In [1]: import numpy as np

In [2]: np.set_printoptions(precision=2, suppress=True, linewidth=100)

In [3]: rng = np.random.default_rng(25)

In [4]: data = rng.normal(size=(18, 8)) + 20 * np.array([4, 3, -2, 5, -4, 0, 0, -2])

In [5]: data
Out[5]: 
array([[ 80.35,  60.  , -40.53,  97.72, -79.98,   0.93,   1.04, -40.54],
       [ 82.23,  61.94, -40.23,  99.84, -79.04,  -0.25,   0.22, -38.78],
       [ 81.19,  59.47, -40.46,  99.45, -80.01,   0.07,  -0.39, -39.23],
       [ 80.05,  60.01, -41.97,  98.62, -80.7 ,   0.36,  -0.87, -38.44],
       [ 80.15,  60.26, -39.88, 100.49, -79.08,  -0.55,   1.57, -40.78],
       [ 80.52,  59.79, -40.17, 100.67, -79.8 ,   1.61,  -0.51, -39.48],
       [ 80.58,  62.11, -38.39, 100.7 , -78.33,   0.85,  -0.78, -39.67],
       [ 81.23,  59.48, -38.47, 100.36, -80.63,   0.46,  -1.57, -40.69],
       [ 78.95,  60.5 , -41.02,  98.44, -79.7 ,  -0.48,  -0.72, -40.6 ],
       [ 81.05,  60.17, -40.75, 102.8 , -79.51,   1.91,   1.05, -38.63],
       [ 79.12,  59.43, -39.36,  99.92, -79.92,   1.09,  -2.3 , -40.33],
       [ 81.54,  59.53, -39.96, 100.38, -79.68,   0.32,  -0.93, -39.67],
       [ 79.4 ,  61.58, -40.63, 100.26, -80.2 ,   1.13,   0.12, -39.29],
       [ 79.44,  59.62, -40.95,  99.83, -80.28,  -1.13,  -1.26, -39.84],
       [ 79.83,  59.29, -40.92,  98.89, -79.9 ,  -0.53,  -0.64, -40.56],
       [ 79.53,  59.69, -39.92,  98.24, -80.26,  -1.2 ,  -0.37, -38.76],
       [ 78.08,  58.71, -40.52,  97.7 , -77.61,  -0.64,   1.61, -40.09],
       [ 81.18,  60.81, -40.31, 100.5 , -80.66,  -0.48,   1.49, -40.87]])

In [6]: cen = (data - data.mean(axis=0)) / data.std(axis=0)

In [7]: cen.std(axis=0)
Out[7]: array([1., 1., 1., 1., 1., 1., 1., 1.])

In [8]: np.argwhere(np.abs(cen) > 2)
Out[8]: 
array([[ 3,  2],
       [ 6,  1],
       [ 6,  2],
       [ 7,  2],
       [ 9,  3],
       [16,  0],
       [16,  4]])

In [9]: beta = np.linalg.lstsq(np.delete(cen, 7, axis=1), cen[:, 7])[0]

In [10]: np.abs(beta).argmax()
Out[10]: np.int64(2)

In [11]: beta
Out[11]: array([ 0.31,  0.17, -0.61,  0.06,  0.31,  0.17, -0.36])

In [12]: dist = np.linalg.norm(data[:, None] - data[None], axis=-1)

In [13]: (dist + 1e9 * np.eye(18)).round(6).argmin(axis=1)
Out[13]: array([14,  2, 11,  2, 17, 11,  1, 11, 14,  5,  7,  2,  5, 14,  8, 13,  8,  4])

In [14]: dist[1].round(6).argsort(kind="stable")[:4]
Out[14]: array([ 1,  2, 11,  6])

In [15]: np.unravel_index(dist.round(6).argmax(), dist.shape)
Out[15]: (np.int64(9), np.int64(16))

In [16]: dist.shape
Out[16]: (18, 18)

In [17]: np.flatnonzero(dist[1] < dist.mean() / 2)
Out[17]: array([1])

In [18]: W0 = np.load("w.npy")

In [19]: W0
Out[19]: 
array([[  1.74,  -9.64, -11.21,   6.07,  16.64,  -0.68,   2.16],
       [  3.88,  -7.96,  -8.6 ,   7.58,  14.47,   0.19,   3.45],
       [  3.32,  -9.43, -10.99,   7.04,  12.9 ,   1.16,   3.59],
       [  5.33,  -9.11,  -8.12,   7.54,  14.92,  -0.38,   3.94],
       [  2.62, -10.12,  -9.61,   5.47,  15.25,  -0.02,   4.77],
       [  1.52,  -8.58,  -8.88,   7.08,  14.09,   0.59,   2.14],
       [  2.78, -10.51,  -7.77,   7.56,  15.49,   1.17,   4.23],
       [  4.32,  -9.45,  -9.62,   6.58,  15.42,   0.08,   4.07],
       [  0.98,  -8.72,  -8.55,   6.31,  13.44,   0.74,   2.01],
       [  3.69,  -9.72, -11.8 ,   5.21,  15.11,   0.8 ,   2.92],
       [  4.68,  -9.2 , -10.11,   5.64,  15.14,  -1.45,   1.44],
       [  2.75,  -9.43,  -8.18,   5.75,  14.73,   1.5 ,   3.3 ],
       [  2.99,  -9.01,  -8.35,   7.18,  15.67,  -1.49,   2.35],
       [  2.64,  -9.41, -10.57,   5.59,  13.55,  -0.98,   2.39],
       [  2.82,  -9.35,  -9.97,   6.49,  15.74,  -0.11,   2.29],
       [  4.02,  -9.06,  -9.82,   5.6 ,  14.56,   0.28,   2.02],
       [  3.  ,  -9.14,  -7.87,   7.9 ,  14.39,   2.13,   3.12]])

In [20]: round(np.log10(np.linalg.cond(W0)))
Out[20]: 2

In [21]: [round(float(x), 2) for x in np.linalg.svd(W0, compute_uv=False)[:3]]
Out[21]: [87.99, 5.99, 4.7]

In [22]: np.abs(np.linalg.svd(W0)[2][-1])
Out[22]: array([0.09, 0.83, 0.2 , 0.05, 0.37, 0.14, 0.32])

In [23]: np.linalg.matrix_rank(W0, rtol=0.1)
Out[23]: np.int64(1)

In [24]: np.argsort(-np.linalg.norm(W0, axis=0).round(6), kind="stable")[:3]
Out[24]: array([4, 2, 1])

In [25]: round(np.linalg.norm(W0, 2) / np.linalg.norm(W0), 2)
Out[25]: np.float64(0.99)

In [26]: mat = np.loadtxt("data.csv", delimiter=",")

In [27]: mat
Out[27]: 
array([[8., 0., 2., 0., 1.],
       [8., 2., 2., 0., 1.],
       [8., 2., 2., 2., 1.],
       [4., 0., 1., 0., 0.],
       [4., 1., 1., 1., 0.],
       [8., 0., 2., 1., 1.],
       [0., 1., 0., 0., 1.],
       [8., 2., 2., 0., 0.],
       [0., 0., 0., 2., 1.],
       [0., 2., 0., 2., 1.],
       [0., 1., 0., 0., 1.],
       [4., 2., 1., 1., 2.]])

In [28]: np.linalg.matrix_rank(mat, rtol=0.1)
Out[28]: np.int64(3)

In [29]: np.round(np.linalg.norm(mat, 2) / np.linalg.norm(mat), 2)
Out[29]: np.float64(0.96)

In [30]: np.abs(np.diag(np.linalg.qr(mat)[1])) > 1e-9
Out[30]: array([ True,  True, False,  True,  True])

In [31]: basis = np.array([[5, -9, 1, -2, -9, -8, -1],
    ...:     [-6, 9, -2, 4, 3, -2, 6],
    ...:     [-6, 8, -5, -1, 0, 6, 7]])

In [32]: m1 = np.repeat(basis, 40 // 3, axis=0)

In [33]: m1 = m1 + 0.3 * rng.normal(size=m1.shape)

In [34]: m1
Out[34]: 
array([[ 4.73, -8.23,  0.88, -1.91, -8.51, -8.15, -1.17],
       [ 5.55, -9.01,  1.08, -2.1 , -8.84, -8.48, -0.95],
       [ 5.3 , -8.71,  0.85, -1.81, -8.36, -7.96, -0.8 ],
       [ 4.89, -9.52,  1.22, -2.29, -9.21, -7.98, -1.01],
       [ 4.96, -8.67,  1.04, -1.99, -9.32, -7.73, -1.38],
       [ 4.32, -9.24,  1.21, -1.9 , -8.62, -7.88, -0.89],
       [ 5.1 , -9.19,  0.86, -2.14, -8.95, -8.28, -1.13],
       [ 5.08, -9.02,  0.92, -2.06, -9.37, -8.41, -1.24],
       [ 5.28, -8.77,  1.08, -1.82, -8.76, -8.71, -1.17],
       [ 5.25, -8.47,  1.05, -1.48, -8.65, -7.96, -1.31],
       [ 4.7 , -9.02,  1.06, -2.02, -8.82, -7.83, -0.99],
       [ 5.13, -8.91,  0.43, -2.38, -8.91, -7.77, -0.97],
       [ 4.91, -8.94,  1.14, -1.95, -9.59, -7.9 , -0.78],
       [-5.96,  9.66, -2.43,  3.46,  4.01, -2.3 ,  5.27],
       [-6.17,  9.25, -2.21,  3.87,  3.22, -1.42,  6.23],
       [-5.91,  8.87, -1.77,  4.84,  2.66, -2.32,  5.89],
       [-5.78,  9.19, -2.07,  3.86,  3.41, -1.86,  6.4 ],
       [-6.07,  9.34, -2.25,  4.62,  2.88, -2.11,  6.13],
       [-6.06,  8.82, -1.86,  3.81,  3.58, -2.21,  6.25],
       [-6.23,  8.48, -2.7 ,  4.01,  2.58, -1.96,  5.76],
       [-6.03,  8.99, -1.47,  3.94,  2.58, -2.7 ,  6.27],
       [-5.97,  9.43, -2.48,  3.95,  2.75, -1.85,  5.9 ],
       [-5.58,  8.87, -2.07,  3.81,  3.14, -1.67,  6.16],
       [-6.19,  8.68, -2.27,  4.05,  2.85, -2.05,  6.34],
       [-5.86,  9.07, -2.15,  3.94,  2.91, -1.99,  5.94],
       [-5.95,  8.81, -1.61,  4.12,  3.09, -1.73,  5.68],
       [-6.36,  7.55, -5.23, -0.83,  0.05,  6.47,  6.58],
       [-5.87,  7.62, -5.38, -1.38,  0.36,  6.02,  7.38],
       [-5.97,  8.21, -4.8 , -0.84,  0.04,  6.29,  7.06],
       [-5.98,  8.01, -5.17, -1.46, -0.23,  6.54,  7.05],
       [-6.31,  7.92, -4.71, -0.44, -0.56,  5.52,  6.36],
       [-6.18,  7.72, -4.65, -0.8 , -0.17,  6.69,  6.82],
       [-5.9 ,  8.23, -5.3 , -0.96,  0.08,  5.95,  7.22],
       [-6.05,  7.81, -4.75, -1.15,  0.14,  5.85,  7.18],
       [-5.96,  7.64, -4.88, -1.13,  0.53,  5.84,  7.25],
       [-6.68,  7.85, -5.54, -0.99, -0.24,  6.41,  7.21],
       [-5.56,  7.72, -5.67, -1.01,  0.42,  6.09,  7.57],
       [-6.08,  7.8 , -4.84, -0.67, -0.11,  5.81,  6.8 ],
       [-5.4 ,  7.37, -4.64, -1.04,  0.48,  6.25,  6.66]])

In [35]: basis = mat[[9, 4]].astype(float)

In [36]: for _ in range(4):
    ...:     labels = np.linalg.norm(mat[:, None] - basis, axis=-1).argmin(axis=1)
    ...:     basis = np.array([mat[labels == j].mean(axis=0) for j in range(2)])
    ...: 

In [37]: labels
Out[37]: array([1, 1, 1, 1, 1, 1, 0, 1, 0, 0, 0, 1])

In [38]: np.bincount(labels)
Out[38]: array([4, 8])

In [39]: np.abs(basis[1] - basis[0]).argmax()
Out[39]: np.int64(0)

In [40]: basis[1] - basis[0]
Out[40]: array([ 6.5 ,  0.12,  1.62, -0.38, -0.25])
